$ python3 -q
>>> import numpy as np
>>> np.set_printoptions(suppress=True, linewidth=140)
>>> W0 = np.array([[0.6, 0.7, 0.1, 9.0, -0.9, 1.6],
...     [-1.4, -0.7, 2.0, -10.0, -0.5, -0.7],
...     [-0.1, 0.2, 1.4, -9.0, -0.2, -0.1],
...     [-0.3, 1.9, 1.7, 25.0, -0.6, -0.6],
...     [-0.3, 0.2, 0.6, 1.0, 0.1, 0.4],
...     [0.9, -0.5, -1.4, -12.0, 0.9, 0.3],
...     [-1.0, -1.9, 0.5, -3.0, -0.5, -1.2]])
>>> print(np.linalg.norm(W0, axis=1).argmax())
3
>>> print(np.round(np.linalg.norm(W0, axis=0), 1))
[ 2.1  2.9  3.4 32.3  1.6  2.3]
>>> print(np.round(np.linalg.norm(W0, axis=1), 1))
[ 9.2 10.4  9.1 25.1  1.3 12.2  3.9]
>>> A2 = W0 / np.linalg.norm(W0, axis=1, keepdims=True)
>>> cov = A2 @ A2.T
>>> print(cov[6].round(1))
[-0.8  0.9  0.8 -0.8 -0.7  0.7  1. ]
>>> print((np.abs(cov) > 0.9).astype(int))
[[1 1 1 1 0 1 0]
 [1 1 1 1 0 1 0]
 [1 1 1 1 0 1 0]
 [1 1 1 1 0 1 0]
 [0 0 0 0 1 0 0]
 [1 1 1 1 0 1 0]
 [0 0 0 0 0 0 1]]
>>> print((cov - 2 * np.eye(7)).round(6).argmax(axis=1))
[3 2 1 0 3 2 1]
>>> print(cov.round(1))
[[ 1.  -1.  -1.   1.   0.8 -1.  -0.8]
 [-1.   1.   1.  -0.9 -0.7  0.9  0.9]
 [-1.   1.   1.  -1.  -0.7  1.   0.8]
 [ 1.  -0.9 -1.   1.   0.8 -1.  -0.8]
 [ 0.8 -0.7 -0.7  0.8  1.  -0.8 -0.7]
 [-1.   0.9  1.  -1.  -0.8  1.   0.7]
 [-0.8  0.9  0.8 -0.8 -0.7  0.7  1. ]]
>>> print(np.round(np.degrees(np.arccos(np.clip(cov[6, 2], -1, 1))), 1))
39.7
>>> print(np.argwhere(np.triu(np.abs(cov) > 0.95, 1)))
[[0 1]
 [0 2]
 [0 3]
 [0 5]
 [1 2]
 [2 3]
 [2 5]
 [3 5]]
>>> f = np.array([3, 2])
>>> print(np.round(np.convolve(W0[1], f), 1))
[ -4.2  -4.9   4.6 -26.  -21.5  -3.1  -1.4]
>>> print(np.round(np.cross(W0[1, :3], W0[3, :3]), 1))
[-5.   1.8 -2.9]
>>> A2 = np.c_[W0[:, :5] @ np.array([[2, -1, -2, -5, -5],
...     [5, 1, 5, 3, -3],
...     [3, 0, 0, 0, -4],
...     [-4, -4, -1, -3, 1],
...     [1, -5, 3, 0, 0]]), np.array([2, 0, 3, 2, 1, 1, 3])]
>>> print(A2.round(1))
[[-31.9 -31.4  -9.4 -27.9   3.5   2. ]
 [ 39.2  43.2   7.8  34.9  -8.9   0. ]
 [ 40.8  37.3   9.6  28.1 -14.7   3. ]
 [-86.6 -94.8 -16.7 -67.8  14.    2. ]
 [ -1.7  -4.    0.9  -0.9  -0.5   1. ]
 [ 44.   42.1  10.4  30.   -9.4   1. ]
 [  1.5  13.6  -6.    8.3   5.7   3. ]]
>>> print(np.round(np.linalg.lstsq(W0, A2[:, 0])[0], 1) + 0)
[ 2.  5.  3. -4.  1.  0.]
>>> print(np.round(np.linalg.norm(A2 - W0 @ np.linalg.lstsq(W0, A2)[0], axis=0), 1) + 0)
[0.  0.  0.  0.  0.  0.1]
>>> print(np.linalg.matrix_rank(np.c_[W0, A2]))
7
>>> print(np.round(np.linalg.norm(np.linalg.qr(W0)[0].T @ A2, axis=0) ** 2 / ((A2 ** 2).sum(axis=0) + 1e-12), 1))
[1. 1. 1. 1. 1. 1.]
>>> print(np.linalg.matrix_rank(A2))
6
>>> q, _ = np.linalg.qr(np.array([[0.9, -1.2, 0.6], [1.3, -2.2, 0.8], [-0.9, -1.0, 0.9]]))
>>> J = -2 * q
>>> print(J.round(1))
[[ 1.   0.4 -1.7]
 [ 1.4  0.9  1. ]
 [-1.   1.7 -0.2]]
>>> rng = np.random.default_rng(893257)
>>> lab = rng.permutation(3)
>>> print(lab)
[1 0 2]
>>> A2 = J[lab][:, lab]
>>> print(np.allclose(A2, J))
False
>>> print(np.round(np.sort(np.abs(np.linalg.eigvals(A2))), 1))
[2. 2. 2.]
>>> print(np.round(np.linalg.det(A2), 1), round(np.linalg.det(J[lab]), 1))
-8.0 8.0
>>> print(A2.round(1))
[[ 0.9  1.4  1. ]
 [ 0.4  1.  -1.7]
 [ 1.7 -1.  -0.2]]
>>> f = np.array([0, 3, 3, -1, 3, -3, -2, 1]) + 0.5
>>> arr = np.outer(f, f) / (f @ f)
>>> print(arr.round(1) + 0)
[[ 0.   0.   0.   0.   0.   0.   0.   0. ]
 [ 0.   0.3  0.3  0.   0.3 -0.2 -0.1  0.1]
 [ 0.   0.3  0.3  0.   0.3 -0.2 -0.1  0.1]
 [ 0.   0.   0.   0.   0.   0.   0.   0. ]
 [ 0.   0.3  0.3  0.   0.3 -0.2 -0.1  0.1]
 [ 0.  -0.2 -0.2  0.  -0.2  0.1  0.1 -0.1]
 [ 0.  -0.1 -0.1  0.  -0.1  0.1  0.   0. ]
 [ 0.   0.1  0.1  0.   0.1 -0.1  0.   0. ]]
>>> # row 2 repeats row 1
>>> print(round(np.trace(np.linalg.pinv(arr) @ arr), 1))
1.0
>>> print(np.linalg.lstsq(arr[:-1].T, arr[-1])[2])
1
>>> print(np.unique(arr.round(6), axis=0).shape)
(6, 8)
>>> print(np.round(arr @ np.linalg.pinv(arr) @ arr, 1) + 0)
[[ 0.   0.   0.   0.   0.   0.   0.   0. ]
 [ 0.   0.3  0.3  0.   0.3 -0.2 -0.1  0.1]
 [ 0.   0.3  0.3  0.   0.3 -0.2 -0.1  0.1]
 [ 0.   0.   0.   0.   0.   0.   0.   0. ]
 [ 0.   0.3  0.3  0.   0.3 -0.2 -0.1  0.1]
 [ 0.  -0.2 -0.2  0.  -0.2  0.1  0.1 -0.1]
 [ 0.  -0.1 -0.1  0.  -0.1  0.1  0.   0. ]
 [ 0.   0.1  0.1  0.   0.1 -0.1  0.   0. ]]
>>> print(np.allclose(arr[:-1].T @ np.linalg.lstsq(arr[:-1].T, arr[-1])[0], arr[-1]))
True
>>> print(np.abs(np.diag(np.linalg.qr(arr)[1])) > 1e-9)
[ True False False False False False False False]
>>> x0 = np.array([4, 4, -3, -4, -4, 3, 0, 7])
>>> print(np.round(np.linalg.eigvalsh(2 * arr - np.eye(8)), 1))
[-1. -1. -1. -1. -1. -1. -1.  1.]
>>> print(round(float((x0 - arr @ x0) @ (arr @ x0)), 1))
0.0
>>> print(np.round(np.eye(8) - arr, 1) + 0)
[[ 1.   0.   0.   0.   0.   0.   0.   0. ]
 [ 0.   0.7 -0.3  0.  -0.3  0.2  0.1 -0.1]
 [ 0.  -0.3  0.7  0.  -0.3  0.2  0.1 -0.1]
 [ 0.   0.   0.   1.   0.   0.   0.   0. ]
 [ 0.  -0.3 -0.3  0.   0.7  0.2  0.1 -0.1]
 [ 0.   0.2  0.2  0.   0.2  0.9 -0.1  0.1]
 [ 0.   0.1  0.1  0.   0.1 -0.1  1.   0. ]
 [ 0.  -0.1 -0.1  0.  -0.1  0.1  0.   1. ]]
>>> K = np.load("out17.npy")
>>> print(K)
[[-3.7  2.9 -2.4  1.9]
 [-1.2  1.9 -1.7  1.9]
 [ 4.6  6.4 -1.6 -1.6]
 [-3.6 -3.3  2.7  2.6]
 [-0.4 -2.5  2.9  1.3]
 [-1.   0.4 -1.9  1. ]
 [-0.8  0.7  2.   0.8]
 [-3.3 -0.9 -0.8  0.6]
 [ 2.   2.  -0.8 -1.9]
 [-0.7  0.4 -1.2 -0.2]]
>>> A2 = np.array([[-2, -3, 3], [2, -2, 0], [2, 0, -2], [-2, 1, -2]])
>>> print(np.round(np.einsum("ij->j", K), 1))
[-8.1  8.  -2.8  6.4]
>>> print(np.linalg.matrix_rank(K @ A2))
3
>>> print(np.linalg.matrix_rank(np.vstack([K, A2.T])))
4
>>> print(np.round(np.einsum("ij,ij->i", K, K), 1))
[31.5 11.6 67.2 37.9 16.5  5.8  5.8 12.7 12.2  2.1]
>>> cent = K[[8, 0]].astype(float)
>>> for _ in range(6):
...     lab = np.linalg.norm(K[:, None] - cent, axis=-1).argmin(axis=1)
...     cent = np.array([K[lab == j].mean(axis=0) for j in range(2)])
... 
>>> print(lab)
[1 1 0 1 1 1 1 1 0 1]
>>> print(np.abs(cent[1] - cent[0]).argmax())
0
>>> print(np.round(cent[1] - cent[0], 1))
[-5.1 -4.2  1.2  3. ]
>>> mat = np.loadtxt("dump.csv", delimiter=",")
>>> print(mat)
[[-4.5 -2.2 -2.   3.8  3.8]
 [ 0.1  0.3 -0.3 -0.2  0.1]
 [ 0.  -0.2 -0.1  0.8  0.2]
 [-2.6 -1.2 -1.4  1.9  2.3]
 [-0.7 -0.6 -0.5  0.5  0.7]
 [-1.3 -1.3 -0.4  1.6  1.1]
 [-2.3 -0.6 -1.7  2.7  2.2]
 [ 0.1  0.2  0.4 -0.5 -0.1]
 [ 0.   0.5 -0.2  0.2 -0.1]
 [ 1.2  1.1  0.1 -1.2 -1.2]
 [ 0.4  0.2  0.4 -0.7 -0.6]
 [-1.1 -0.4 -0.5  0.9  1.1]
 [-0.4 -0.2  0.   0.1  0.5]
 [-0.1 -0.6  0.2  0.4  0.2]
 [-1.4 -1.1 -0.8  1.9  2. ]]
>>> Xc = (mat - mat.mean(axis=0)) / mat.std(axis=0)
>>> print(np.argwhere(np.abs(Xc) > 2))
[[0 0]
 [0 1]
 [0 2]
 [0 3]
 [0 4]]
>>> b = np.linalg.lstsq(np.delete(Xc, 2, axis=1), Xc[:, 2])[0]
>>> print(round(1 - np.var(Xc[:, 2] - np.delete(Xc, 2, axis=1) @ b), 1))
0.9
>>> print(b.round(1))
[ 0.6 -0.7 -0.5 -0.5]
>>> X = np.load("mat.npy")
>>> print(X)
[[-5  0 -3  2 -1 -3 -4  4]
 [-4  1 -2  3  0 -2 -3  5]
 [-2  3  0  5  2  0 -1  7]]
>>> rank = np.linalg.matrix_rank(X)
>>> print(rank)
2
>>> ns = np.linalg.svd(X)[2][rank:].T
>>> print([int(np.linalg.matrix_rank(X[:, :j + 1])) for j in range(8)])
[1, 2, 2, 2, 2, 2, 2, 2]
>>> print(np.linalg.matrix_rank(X.T @ X), np.linalg.matrix_rank(X @ X.T))
2 2
>>> print(np.round(X @ ns, 1) + 0)
[[0. 0. 0. 0. 0. 0.]
 [0. 0. 0. 0. 0. 0.]
 [0. 0. 0. 0. 0. 0.]]
>>> print(np.allclose(X @ ns, 0))
True
>>> feats = np.load("case14.npy")
>>> print(feats)
[[ 0.4  0.3  0.   0.6  0.9  1.4  2.3 -0.7]
 [ 0.1 -1.5 -0.2  0.2  0.8  0.4  0.3  0.8]
 [-2.5  2.3  0.  -1.   0.3  1.6 -0.5  0.2]
 [ 0.6 -0.9  1.5  0.1  0.9 -1.1  1.6 -0.7]
 [ 0.1 -0.1  0.   0.5  0.8  1.1  2.1 -0.8]]
>>> W1 = np.array([[2, 2, 1, 1, 0],
...     [0, 2, 2, 2, 0],
...     [1, 1, 0, 0, 0],
...     [0, 2, 2, 0, 1],
...     [2, 2, 1, 1, 0],
...     [1, 0, 0, 2, 1],
...     [1, 0, 2, 2, 2],
...     [2, 2, 2, 0, 2]])
>>> b = np.array([1, -1, 0, 0, -1])
>>> hid = np.maximum(feats @ W1 + b, 0)
>>> print((hid > 0).mean(axis=0))
[0.8 0.4 0.8 0.8 0.6]
>>> print(np.linalg.matrix_rank(hid))
5
>>> print((hid > 0).astype(int))
[[1 1 1 1 1]
 [1 0 1 0 1]
 [0 0 0 1 0]
 [1 1 1 1 0]
 [1 0 1 1 1]]
>>> cent = np.array([[1, 2], [0, 2], [0, -1], [-1, 2], [-1, 2]])
>>> print(W1 @ cent)
[[ 1  9]
 [-2  6]
 [ 1  4]
 [-1  4]
 [ 1  9]
 [-2  8]
 [-3  8]
 [ 0 10]]
>>> print((hid @ cent).round(6).argmax(axis=1))
[1 1 1 1 1]
>>> t3 = np.stack([feats, -3 * feats, feats[::-1]])
>>> print(np.round(np.linalg.norm(t3, axis=(1, 2)), 1))
[ 6.6 19.9  6.6]
>>> print(np.round(t3.sum(axis=0), 1) + 0)
[[-0.7 -0.7  0.  -0.7 -1.  -1.7 -2.5  0.6]
 [ 0.4  2.1  1.9 -0.3 -0.7 -1.9  1.  -2.3]
 [ 2.5 -2.3  0.   1.  -0.3 -1.6  0.5 -0.2]
 [-1.1  0.3 -3.2  0.  -1.   2.6 -2.9  2.2]
 [ 0.2  0.5  0.  -0.4 -0.7 -0.8 -1.9  0.9]]
>>> print((t3 @ feats.T).shape)
(3, 5, 5)
>>> x0 = np.array([3, 1, 2, 6, 4, 8, 7, 8])
>>> print(np.round(feats @ x0, 1))
[30.4 14.5  0.9  4.9 23.5]
>>> print(np.round(feats * x0, 1))
[[ 1.2  0.3  0.   3.6  3.6 11.2 16.1 -5.6]
 [ 0.3 -1.5 -0.4  1.2  3.2  3.2  2.1  6.4]
 [-7.5  2.3  0.  -6.   1.2 12.8 -3.5  1.6]
 [ 1.8 -0.9  3.   0.6  3.6 -8.8 11.2 -5.6]
 [ 0.3 -0.1  0.   3.   3.2  8.8 14.7 -6.4]]
>>> A2 = np.array([[3, 2],
...     [0, -2],
...     [-2, 2],
...     [-2, -2],
...     [2, 1],
...     [-2, 2],
...     [-3, -3],
...     [-2, 1]])
>>> print(np.round(feats @ A2, 1))
[[-6.5 -4.9]
 [-1.4  3.9]
 [-7.  -2.4]
 [-0.8 -1. ]
 [-6.  -4.7]]
>>> print(np.vstack([feats, A2.T]).shape)
(7, 8)
>>> print(np.round(np.einsum("ik,kj->ij", feats, A2), 1))
[[-6.5 -4.9]
 [-1.4  3.9]
 [-7.  -2.4]
 [-0.8 -1. ]
 [-6.  -4.7]]
>>> A2 @ feats
Traceback (most recent call last):
  File "<python-input-99>", line 1, in <module>
    A2 @ feats
    ~~~^~~~~~~
ValueError: matmul: Input operand 1 has a mismatch in its core dimension 0, with gufunc signature (n?,k),(k,m?)->(n?,m?) (size 5 is different from 2)
